>>> import numpy as np
>>> from numpy import linalg as LA
>>> np.set_printoptions(precision=3, suppress=True, linewidth=160)
>>> tidy = lambda a: np.round(a, 3) + 0
>>> X = np.load("m.npy")
>>> print(X)
[[1.1 0.  2.  0.  3.  2.  0. ]
 [3.  2.1 1.  2.  0.  1.  3. ]
 [3.  0.  2.1 0.  1.  3.  3. ]
 [0.  3.  3.  2.1 3.  0.  0. ]
 [0.  1.  0.  3.  2.1 2.  2. ]
 [2.  1.  2.  1.  3.  3.1 0. ]
 [1.  0.  2.  0.  3.  2.  0.1]]
>>> left, sig, VT = LA.svd(X, full_matrices=False)
>>> print((sig > 1e-8).sum())
7
>>> print(tidy(sig / sig[0]))
[1.    0.477 0.419 0.264 0.126 0.05  0.002]
>>> print(tidy(VT @ VT.T))
[[1. 0. 0. 0. 0. 0. 0.]
 [0. 1. 0. 0. 0. 0. 0.]
 [0. 0. 1. 0. 0. 0. 0.]
 [0. 0. 0. 1. 0. 0. 0.]
 [0. 0. 0. 0. 1. 0. 0.]
 [0. 0. 0. 0. 0. 1. 0.]
 [0. 0. 0. 0. 0. 0. 1.]]
>>> print(tidy(sig))
[10.972  5.233  4.598  2.893  1.38   0.55   0.026]
>>> print(tidy(np.sqrt((sig ** 2).sum())), tidy(LA.norm(X)))
13.397 13.397
>>> print(np.abs(left[:, 0]).round(6).argmax())
5
>>> print(np.argsort(-LA.norm(X, axis=0).round(6), kind="stable")[:3])
[4 5 2]
>>> print(tidy(np.abs(LA.svd(X)[2][-1])))
[0.148 0.591 0.403 0.591 0.225 0.138 0.217]
>>> rng = np.random.default_rng(951348)
>>> lab = rng.permutation(7)
>>> print(lab)
[5 6 3 4 2 1 0]
>>> other = X[lab][:, lab]
>>> print(other)
[[3.1 0.  1.  3.  2.  1.  2. ]
 [2.  0.1 0.  3.  2.  0.  1. ]
 [0.  0.  2.1 3.  3.  3.  0. ]
 [2.  2.  3.  2.1 0.  1.  0. ]
 [3.  3.  0.  1.  2.1 0.  3. ]
 [1.  3.  2.  0.  1.  2.1 3. ]
 [2.  0.  0.  3.  2.  0.  1.1]]
>>> print(np.diag(other))
[3.1 0.1 2.1 2.1 2.1 2.1 1.1]
>>> x0 = np.array([7, 7, 6, 6, 7, 0, 2])
>>> rhs = X @ x0
>>> coef, lr = np.zeros(7), 1 / LA.norm(X, 2) ** 2
>>> for i in range(25):
...     coef -= lr * X.T @ (X @ coef - rhs)
...     if i % 5 == 0: print(i, round(LA.norm(X @ coef - rhs), 3))
... 
0 24.308
5 11.802
10 7.056
15 4.95
20 3.817
>>> print(tidy(LA.cond(X)))
424.143
>>> print(tidy(coef))
[4.57  7.616 6.862 5.482 5.846 1.928 2.749]
>>> arr = np.maximum(np.array([[-2, 6, 7, -6],
...     [-1, -5, -3, -5],
...     [-7, 1, -6, 5],
...     [5, -1, 7, 1],
...     [1, -1, -7, -2],
...     [-2, 3, -6, 2],
...     [-7, -4, -4, -8],
...     [3, -2, -8, -6],
...     [4, 5, 9, 1],
...     [-3, -4, -3, 6],
...     [-3, -6, 5, -9]]) @ np.array([[-1, 1, -2, -2, 0, -2, -1],
...     [0, 0, 1, -1, -2, 1, -1],
...     [2, -2, -2, 1, 0, 1, -1],
...     [1, -2, -1, -2, -1, -2, 1]]) + np.array([-2, -1, 3, -3, 1, -1, -1]), 0)
>>> print(arr)
[[ 8  0  5 14  0 28  0]
 [ 0 14 11 11 16  3  3]
 [ 0  0 25  0  0  0 16]
 [ 8  0  0  0  2  0  0]
 [ 0 18 16  0  5  0  4]
 [ 0  5 20  0  0  0  6]
 [ 0 16 29 27 17 21  6]
 [ 0 30 17  0 11  0  0]
 [13  0  0  0  0  3  0]
 [ 1  0  5  0  3  0 15]
 [ 2  4  2 32 22 22  0]]
>>> other = arr / np.sqrt((arr ** 2).mean(axis=1, keepdims=True))
>>> print(LA.matrix_rank(other) == LA.matrix_rank(arr))
True
>>> print(tidy(LA.norm(other, axis=1)))
[2.646 2.646 2.646 2.646 2.646 2.646 2.646 2.646 2.646 2.646 2.646]
>>> x0 = np.array([7, 0, 0, -2, -6, -4, -7])
>>> rhs = arr @ x0
>>> coef, lr = np.zeros(7), 1 / LA.norm(arr, 2) ** 2
>>> for i in range(5):
...     coef -= lr * arr.T @ (arr @ coef - rhs)
...     if i % 1 == 0: print(i, round(LA.norm(arr @ coef - rhs), 3))
... 
0 165.077
1 153.443
2 143.73
3 135.241
4 127.633
>>> print(tidy(coef))
[ 0.991 -0.774 -2.372 -3.763 -2.806 -2.159 -1.858]
>>> M = np.load("block18.npy")
>>> print(M)
[[-3 -1  0  3  4  1 -5]
 [ 6  1 -8 -2 -8 -8  9]
 [-9 -5  6 -9  5 -1  0]
 [-1  5  4  1  0  1 -6]
 [ 0  6 -8 -7  2  2 -5]
 [-5 -1 -9  8 -5 -2 -1]]
>>> other = M[0, 0] * M[1:] - np.outer(M[1:, 0], M[0])
>>> print(other)
[[  0   3  24 -12   0  18   3]
 [  0   6 -18  54  21  12 -45]
 [  0 -16 -12   0   4  -2  13]
 [  0 -18  24  21  -6  -6  15]
 [  0  -2  27  -9  35  11 -22]]
>>> print(np.flatnonzero(~other.round(6).any(axis=1)))
[]
>>> print(tidy(M[:, 0] / M[0, 0]))
[ 1.    -2.     3.     0.333  0.     1.667]
>>> left, sig, VT = LA.svd(M, full_matrices=False)
>>> print((sig > 1e-8).sum())
6
>>> print(tidy(np.cumsum(sig ** 2) / np.sum(sig ** 2)))
[0.455 0.672 0.842 0.965 0.994 1.   ]
>>> print(left.shape, sig.shape, VT.shape)
(6, 6) (6,) (6, 7)
>>> print(tidy(sig / sig[0]))
[1.    0.691 0.611 0.519 0.251 0.119]
>>> other = M / np.sqrt((M ** 2).mean(axis=1, keepdims=True))
>>> print(tidy(other[2]))
[-1.509 -0.838  1.006 -1.509  0.838 -0.168  0.   ]
>>> print(LA.matrix_rank(M - M.mean(axis=1, keepdims=True)))
6
>>> J = np.loadtxt("sample19.csv", delimiter=",")
>>> print(J)
[[-0.859 31.67   0.48  -0.22   9.462 30.551 19.566  0.722 31.299  1.166 22.193 -0.097]
 [ 0.702 29.572  0.284 -1.639  8.066 29.988 21.462  0.635 27.869  0.389 18.671  2.081]
 [-0.339 28.35   0.553 -0.773  9.343 32.063 20.037 -0.411 31.595  0.093 20.906  0.495]
 [ 0.838 29.389 -1.681 -0.078 10.463 31.4   20.009  2.025 29.497 -0.973 21.958  1.463]
 [-2.499 30.17   0.158  0.966 10.013 28.613 20.629 -0.666 29.237 -1.029 20.725 -1.264]
 [ 1.254 30.834 -0.311 -0.106 11.288 29.337 20.736 -0.753 28.966  1.103 18.757  0.805]
 [ 0.576 28.215 -0.185  0.85  10.607 30.091 19.962 -1.159 31.726  0.386 20.203  2.085]
 [-0.566 30.732  0.2    0.806  9.214 30.365 20.894  0.969 30.812  0.115 19.947 -0.008]
 [-0.066 30.035 -0.671 -0.744  9.823 27.848 19.379 -1.196 30.603  0.786 19.06   1.876]
 [ 1.048 30.689 -0.715  0.906 10.53  28.114 21.007  0.9   30.317  1.337 20.299  2.151]
 [ 0.484 30.514 -1.248  1.458 10.504 29.999 20.29   1.09  27.636  0.174 17.63  -2.115]
 [-1.202 31.154  0.107 -0.293 10.722 29.672 20.004  0.486 30.507  2.024 20.96  -1.22 ]
 [-0.399 29.987  2.21   1.651 10.163 27.9   19.14  -0.415 28.691  1.014 21.042 -0.204]
 [ 0.639 29.841  0.307 -0.573  9.419 31.83  20.344  1.678 30.613 -2.464 20.761 -0.013]
 [ 0.361 28.858 -0.113  0.61   7.425 31.717 22.038  0.503 29.903  0.864 19.299 -0.605]
 [ 1.078 32.291  1.615 -1.502 10.29  29.655 18.257 -0.716 30.452 -2.1   19.381 -1.074]
 [-0.921 29.817 -0.765  1.982 10.351 30.838 20.924  0.191 30.302 -0.737 18.379 -0.751]
 [-0.901 29.788  1.583  0.342  9.266 30.119 18.491  2.207 29.345  0.715 19.763 -1.182]
 [ 0.746 30.696  0.272  0.172  9.853 29.287 20.351  0.831 28.733 -0.232 20.97   0.767]
 [ 1.121 29.847  1.694 -0.845 10.387 28.872 20.08   0.642 27.205 -0.097 20.722 -0.874]
 [ 0.164 29.229  0.991 -0.443  8.152 30.379 18.93  -0.589 30.208 -0.571 21.804  0.167]
 [-1.099 28.469  0.075 -0.28  10.081 30.375 20.908 -0.093 30.221  1.444 19.549  0.345]]
>>> x0 = np.array([2, 0, 1, 2, 0, 1, 1, 1, 0, 2, 0, 2])
>>> h = np.maximum(J @ x0, 0)
>>> print(tidy(J.T @ h))
[   47.852 33919.326   218.833   134.769 11072.379 33902.061 22850.088   375.59  33724.4     229.376 22776.024   216.647]
>>> other = np.c_[arr[:, :6] @ np.array([[9, -1, -1, -3, -2, -8],
...     [9, -8, 5, 0, 6, 0],
...     [-8, 5, -5, 1, 6, -3],
...     [3, 1, -6, 5, -6, -7],
...     [-2, 6, 1, -5, -7, -4],
...     [-4, 9, 6, -4, -8, -8]]), np.array([2, 9, -9, 2, -5, 2, -9, 2, 2, 7, 8])]
>>> print(other)
[[ -38  283   51  -61 -294 -401    2]
 [  27   77  -17  -26  -52 -198    9]
 [-200  125 -125   25  150  -75   -9]
 [  68    4   -6  -34  -30  -72    2]
 [  24  -34   15   -9  169  -68   -5]
 [-115   60  -75   20  150  -60    2]
 [-125  335  -84   -5 -179 -512   -9]
 [ 112  -89   76  -38  205  -95    2]
 [ 105   14    5  -51  -50 -128    2]
 [ -37   42  -23  -13    7  -35    7]
 [   2  338  -30  -42 -490 -510    8]]
>>> print(LA.matrix_rank(np.c_[arr, other]))
8
>>> print(tidy(LA.norm(LA.qr(arr)[0].T @ other, axis=0) ** 2 / ((other ** 2).sum(axis=0) + 1e-12)))
[1.    1.    1.    1.    1.    1.    0.729]
>>> print(tidy(LA.lstsq(arr, other[:, 0])[0]))
[ 9.  9. -8.  3. -2. -4.  0.]
>>> q, V = LA.qr(other[:, :3])[0], LA.qr(other[:, 3:])[0]
>>> sig = LA.svd(q.T @ V, compute_uv=False)
>>> print(tidy(np.degrees(np.arccos(sig.clip(0, 1)))))
[ 0.656 29.584 75.742]
>>> print(tidy(sig))
[1.    0.87  0.246]
>>> print(tidy(LA.norm(q @ q.T - V @ V.T, 2)))
1.0
>>> x0 = np.array([-3, 5, -8, -6, -9, 1, 8, 8, -6, -4, 1, -1])
>>> rhs = J @ x0
>>> print(tidy(LA.solve(J.T @ J, J.T @ rhs)))
[-3.  5. -8. -6. -9.  1.  8.  8. -6. -4.  1. -1.]
>>> rhs = rhs + 0.02 * rng.normal(size=22)
>>> print(tidy(rhs))
[ 95.93  135.281  78.411 119.244 100.177  80.871  46.992 105.88   75.523  90.108 112.084  88.415  54.818 118.424 122.685  77.852  92.942  91.276 106.833
  97.312  86.816  85.02 ]
>>> coef, *_ = LA.lstsq(J, rhs)
>>> print(tidy(coef))
[-3.     5.    -7.997 -6.    -8.998  0.995  7.999  8.003 -5.995 -3.999  1.    -1.004]
>>> E = np.load("case7.npy")
>>> print(E)
[[ 0.     0.9   -0.5    0.6    0.7    1.5    0.   ]
 [ 0.     0.5    0.2   -0.8    1.1    1.1   -0.5  ]
 [-0.393  1.507 -0.565  0.424 -0.895  0.687 -0.22 ]
 [ 0.1   -0.5    0.3   -0.1    0.9    2.5    0.2  ]
 [-0.4    1.5   -0.6    0.4   -0.9    0.7   -0.2  ]
 [ 0.9   -1.1    0.6   -1.1    1.1   -1.5    1.2  ]
 [-0.4   -0.1   -2.2   -0.2   -2.2    0.    -0.8  ]
 [-0.6    3.3   -0.1    0.6    0.5    0.9    0.8  ]
 [-1.1   -0.2    0.9   -0.5    2.1    0.3   -1.3  ]
 [-0.7   -1.    -1.1   -1.7   -0.4   -0.2    0.1  ]
 [ 0.9    0.3    0.    -0.4   -0.6    0.2   -1.8  ]]
>>> proj = arr @ LA.solve(arr.T @ arr, arr.T)
>>> print(tidy(np.diag(proj)))
[0.977 0.546 0.662 0.348 0.386 0.331 0.744 0.715 0.742 0.873 0.678]
>>> print(tidy(proj @ arr[:, 0]))
[ 8.  0.  0.  8.  0.  0.  0.  0. 13.  1.  2.]
>>> other = np.c_[E[:, :3] @ np.array([[1, 0, 0], [4, 5, 3], [2, 1, 3]]), np.array([1, 1, 2, 3, 1, 1, 1, 0, 1, 3, 1])]
>>> print(tidy(other))
[[ 2.6    4.     1.2    1.   ]
 [ 2.4    2.7    2.1    1.   ]
 [ 4.505  6.97   2.826  2.   ]
 [-1.3   -2.2   -0.6    3.   ]
 [ 4.4    6.9    2.7    1.   ]
 [-2.3   -4.9   -1.5    1.   ]
 [-5.2   -2.7   -6.9    1.   ]
 [12.4   16.4    9.6    0.   ]
 [-0.1   -0.1    2.1    1.   ]
 [-6.9   -6.1   -6.3    3.   ]
 [ 2.1    1.5    0.9    1.   ]]
>>> print(tidy(LA.lstsq(E, other[:, 0])[0]))
[1. 4. 2. 0. 0. 0. 0.]
>>> print(tidy(LA.norm(other - E @ LA.lstsq(E, other)[0], axis=0)))
[0.    0.    0.    2.487]
>>> print(LA.matrix_rank(np.c_[E, other]))
8
>>> lab = other[:, 3] > np.median(other[:, 3])
>>> f = other[lab].mean(axis=0) - other[~lab].mean(axis=0)
>>> print(tidy((((other - other.mean(axis=0)) @ f > 0) == lab).mean()))
0.636
>>> x0 = np.array([1, 8, 1, 2, 7, 1, 7])
>>> rhs = E @ x0
>>> coef, lr = np.zeros(7), 1 / LA.norm(E, 2) ** 2
>>> for i in range(150):
...     coef -= lr * E.T @ (E @ coef - rhs)
...     if i % 50 == 0: print(i, round(LA.norm(E @ coef - rhs), 3))
... 
0 18.738
50 0.622
100 0.189
>>> print(tidy(coef))
[0.979 8.003 1.051 1.975 6.962 1.013 7.009]
>>> other = np.array([[4, 4], [3, 7]])
>>> basis = np.array([[5, 4], [3, 3]])
>>> F = np.kron(other, basis)
>>> print(F)
[[20 16 20 16]
 [12 12 12 12]
 [15 12 35 28]
 [ 9  9 21 21]]
>>> def softmax(z):
...     e = np.exp(z - z.max(axis=-1, keepdims=True))
...     return e / e.sum(axis=-1, keepdims=True)
... 
>>> print(softmax(F).sum(axis=1))
[1. 1. 1. 1.]
>>> scores = F @ F.T / np.sqrt(4)
>>> print(tidy(softmax(scores)))
[[0. 0. 1. 0.]
 [0. 0. 1. 0.]
 [0. 0. 1. 0.]
 [0. 0. 1. 0.]]
>>> print(F[1] @ F[0])
864
>>> print(tidy(LA.norm(F, 2)))
71.576
>>> print(tidy(LA.norm(F[1] - F[0])))
12.649
>>> print(LA.norm(F, axis=1).argmax())
2
>>> print(tidy(LA.norm(F, 1)), tidy(LA.norm(F, np.inf)))
88.0 90.0
>>> print(tidy(LA.norm(F, axis=1)))
[36.222 24.    48.765 32.311]
>>> print(tidy(LA.norm(F, "nuc")))
89.051
>>> print(F.ravel(order="F"))
[20 12 15  9 16 12 12  9 20 12 35 21 16 12 28 21]
>>> T = F.reshape(4, 2, -1)
>>> print(np.einsum("ihd,jhd->hij", T, T).shape)
(2, 4, 4)
>>> print(np.einsum("ihd,ihd->ih", T, T))
[[ 656  656]
 [ 288  288]
 [ 369 2009]
 [ 162  882]]
>>> print(np.swapaxes(T, 1, 2)[2])
[[15 35]
 [12 28]]
>>> other = np.array([[0, 2, 6], [0, 1, 8]])
>>> basis = np.kron(other, F)
>>> print(basis.shape)
(8, 12)
>>> print(tidy(LA.norm(basis, 2)), tidy(LA.norm(other, 2) * LA.norm(F, 2)))
730.076 730.076
>>> print((F - F.T) / 2)
[[ 0.   2.   2.5  3.5]
 [-2.   0.   0.   1.5]
 [-2.5  0.   0.   3.5]
 [-3.5 -1.5 -3.5  0. ]]
>>> assert F == F.T
Traceback (most recent call last):
  File "<python-input-116>", line 1, in <module>
    assert F == F.T
           ^^^^^^^^
ValueError: The truth value of an array with more than one element is ambiguous. Use a.any() or a.all()
>>> print((F + F.T) / 2)
[[20.  14.  17.5 12.5]
 [14.  12.  12.  10.5]
 [17.5 12.  35.  24.5]
 [12.5 10.5 24.5 21. ]]
>>> print(np.allclose(F @ F.T, F.T @ F))
False
>>> print(tidy(np.sort(np.abs(LA.eigvals(F)))))
[ 0.68   3.658 13.12  70.541]
>>> A = np.loadtxt("x.csv", delimiter=",")
>>> print(A)
[[ -1.  -2.   1.  -3.   1.   1.   2.  -2.   2.]
 [  0.  -3.   0.  -2.  -3.   3.  -1.  -1.   3.]
 [ -1.   2.   3.   3.  -3.  -2.  -2.  -2.   1.]
 [  0.   0.   0.   0.   0.   0.   0.   0.   0.]
 [ -4.   0.  -5.   0.  -1.   4.  -1.   3.   4.]
 [ -2.  -5.  -3.  -3.  -4.   0.  -3.  -1.   6.]
 [  2.   1.   3.  -2.   3.   3.  -3.  -3.   3.]
 [  1.   0.   0.  -4.   0.  -3.  -1.  -2.   3.]
 [ -3.   1.   0.   3.  -5.   1.  -2.   0.   3.]
 [ -3.   1.  -6.  -2.  -1.   0.   0.   3.   4.]
 [  2.   1.   3.  -2.   3.   3.  -3.  -3.   3.]
 [ -3.   0.  -5.  -4.  -1.   1.  -2.   1.   7.]
 [ -1.   1.   4.  -1.  -3.  -5.  -4.  -2.   3.]
 [ -2.   4.   0.   1.  -2.  -5.  -2.  -1.   3.]
 [ -2.   1.  -2.  -2.   1.  -3.  -1.   3.   1.]
 [ -7.   2.  -4.  -2.  -2.   0.  -1.   0.   9.]
 [  1.   3.   6.   1.   0.   1.  -5.  -5.   4.]
 [  3.  -2.   7.  -4.   2.   3.  -5.  -4.   3.]
 [ -3.   0.   0.   2.  -4.  -5.  -4.  -2.   4.]
 [ -1.   2.  -3.  -2.   1.  -3.   0.   1.   2.]
 [  2.  -2.   3.  -2.  -1.   0.  -1.  -3.   1.]
 [  0.  -1.   1.  -2.   0.   1.  -2.  -2.   3.]
 [ -1.  -2.   1.  -5.   2.   7.  -1.  -3.   7.]
 [  0.   2.   3.  -1.  -3.  -5.  -3.  -4.   4.]
 [ -1.  -2.   1.  -3.   1.   1.   2.  -2.   2.]
 [ -4.   5.  -2.   1.  -1.  -4.  -3.   0.   5.]
 [ -3.   3.  -5.  -4.   3.   4.  -4.   1.   9.]
 [ -2.   1.  -2.   0.   1.   1.  -1.   1.   2.]
 [ -7.   0. -11.  -3.  -1.  -2.  -3.   4.   9.]
 [ -2.  -1.  -3.   0.  -2.   3.   0.   2.   2.]
 [ -1.   4.   4.   1.   1.   2.  -6.  -4.   6.]
 [ -4.   0.  -5.   0.  -1.   4.  -1.   3.   4.]
 [ -6.   1.  -6.   0.  -5.  -5.  -4.   1.   8.]
 [ -1.   2.   3.   3.  -3.  -2.  -2.  -2.   1.]
 [  0.  -1.   1.  -4.   0.  -3.  -2.   0.   2.]
 [  2.  -2.   3.  -2.  -1.   0.  -1.  -3.   1.]
 [ -3.  -3.  -6.  -5.  -3.  -3.  -3.   0.   8.]]
>>> # rows 6 and 10 are equal
>>> lab = A[:, 1] > np.median(A[:, 1])
>>> f = A[lab].mean(axis=0) - A[~lab].mean(axis=0)
>>> print(((A - A.mean(axis=0)) @ f > 0).astype(int))
[0 0 1 0 0 0 0 0 1 0 0 0 1 1 1 1 1 0 1 1 0 0 0 1 0 1 0 1 0 0 1 0 1 1 0 0 0]
>>> print(tidy(f))
[-0.567  3.424  0.997  2.038  0.009 -1.687 -1.135 -0.257  0.208]
>>> print(np.argsort(-np.abs(f).round(6), kind="stable"))
[1 3 5 6 2 0 7 8 4]
